$ ipython --no-banner

In [1]: import numpy as np

In [2]: np.set_printoptions(suppress=True, linewidth=200)

In [3]: def rd(a):
   ...:     return np.round(a, 1) + 0
   ...: 

In [4]: feats = np.load("test1.npy")

In [5]: feats
Out[5]: 
array([[-0.6,  4.1, 10.7,  9.9],
       [ 0.4,  4.7,  9.9, 10.2],
       [-1.9,  4.8,  9.2, 10.1],
       [-0.1,  5.4,  9.2, 10.4],
       [-0.9,  3.6, 10. ,  8.2],
       [-0.2,  5.2,  9.5,  9.9],
       [ 0.2,  6.4,  8.9, 10. ],
       [-0.8,  5.2,  9.3,  8.2],
       [-0.4,  6.5, 10.7, 11.3],
       [ 1.9,  5.3,  9.1,  9.9],
       [ 0. ,  5.1,  9. ,  8.3],
       [ 0.8,  4.2, 10.2,  9.2],
       [ 0.3,  3.9,  9.5,  9.1],
       [ 0.1,  4.7,  9. , 11.2],
       [ 0. ,  6.4, 10.8,  9.5],
       [ 0.4,  3.3,  9.5,  9.4],
       [-0.8,  4.1, 10.5, 10.6],
       [ 0.2,  5.9,  8.5, 10.4],
       [-0.3,  7. , 10.7,  9.5],
       [-0.3,  3.9, 10.9,  8.8],
       [-0.2,  5.4,  9.5,  8.3],
       [ 0.8,  4.1, 10.4,  8.9],
       [-0.9,  5.9,  9.2,  9.2],
       [ 0.4,  4.4, 10.3,  8.6],
       [-1.2,  6. , 10.5, 11. ],
       [-1.1,  5.6,  9.8, 10.8],
       [ 1.4,  7.4,  9.6,  9.8]])

In [6]: [round(float(x), 1) for x in np.linalg.svd(feats, compute_uv=False)[:3]]
Out[6]: [76.4, 5.3, 4.2]

In [7]: rd(np.linalg.norm(feats, 2) / np.linalg.norm(feats))
Out[7]: np.float64(1.0)

In [8]: np.linalg.matrix_rank(feats, rtol=0.1)
Out[8]: np.int64(1)

In [9]: rd(np.abs(np.linalg.svd(feats)[2][-1]))
Out[9]: array([0.4, 0.4, 0.4, 0.7])

In [10]: round(np.log10(np.linalg.cond(feats)))
Out[10]: 1

In [11]: Xs = (feats - feats.mean(axis=0)) / feats.std(axis=0)

In [12]: rd(Xs.std(axis=0))
Out[12]: array([1., 1., 1., 1.])

In [13]: c = np.linalg.lstsq(np.delete(Xs, 0, axis=1), Xs[:, 0])[0]

In [14]: rd(1 - np.var(Xs[:, 0] - np.delete(Xs, 0, axis=1) @ c))
Out[14]: np.float64(0.0)

In [15]: rd(c)
Out[15]: array([ 0.1, -0.1, -0.1])

In [16]: left, sv, vt = np.linalg.svd(feats)

In [17]: rd(sv)
Out[17]: array([76.4,  5.3,  4.2,  3.8])

In [18]: M2 = left[:, :1] @ np.diag(sv[:1]) @ vt[:1]

In [19]: np.linalg.matrix_rank(feats, rtol=0.05)
Out[19]: np.int64(3)

In [20]: rd(np.linalg.norm(feats - M2, 2)), rd(sv[1])
Out[20]: (np.float64(5.3), np.float64(5.3))

In [21]: rd(M2)
Out[21]: 
array([[-0.1,  5.3, 10. ,  9.9],
       [-0.1,  5.2, 10. ,  9.8],
       [-0.1,  5.1,  9.6,  9.5],
       [-0.1,  5.2,  9.9,  9.8],
       [-0.1,  4.7,  8.9,  8.8],
       [-0.1,  5.1,  9.8,  9.7],
       [-0.1,  5.2,  9.8,  9.7],
       [-0.1,  4.7,  8.9,  8.8],
       [-0.1,  5.9, 11.2, 11.1],
       [-0.1,  5.1,  9.6,  9.5],
       [-0.1,  4.6,  8.8,  8.7],
       [-0.1,  5. ,  9.5,  9.4],
       [-0.1,  4.8,  9.1,  9. ],
       [-0.1,  5.3, 10. ,  9.9],
       [-0.1,  5.5, 10.4, 10.3],
       [-0.1,  4.8,  9.1,  9. ],
       [-0.1,  5.4, 10.3, 10.1],
       [-0.1,  5.1,  9.7,  9.6],
       [-0.1,  5.6, 10.5, 10.4],
       [-0.1,  5.1,  9.6,  9.5],
       [-0.1,  4.8,  9.1,  9. ],
       [-0.1,  5. ,  9.5,  9.4],
       [-0.1,  5. ,  9.5,  9.4],
       [-0.1,  4.9,  9.4,  9.3],
       [-0.1,  5.7, 10.9, 10.8],
       [-0.1,  5.5, 10.4, 10.3],
       [-0.1,  5.4, 10.3, 10.2]])
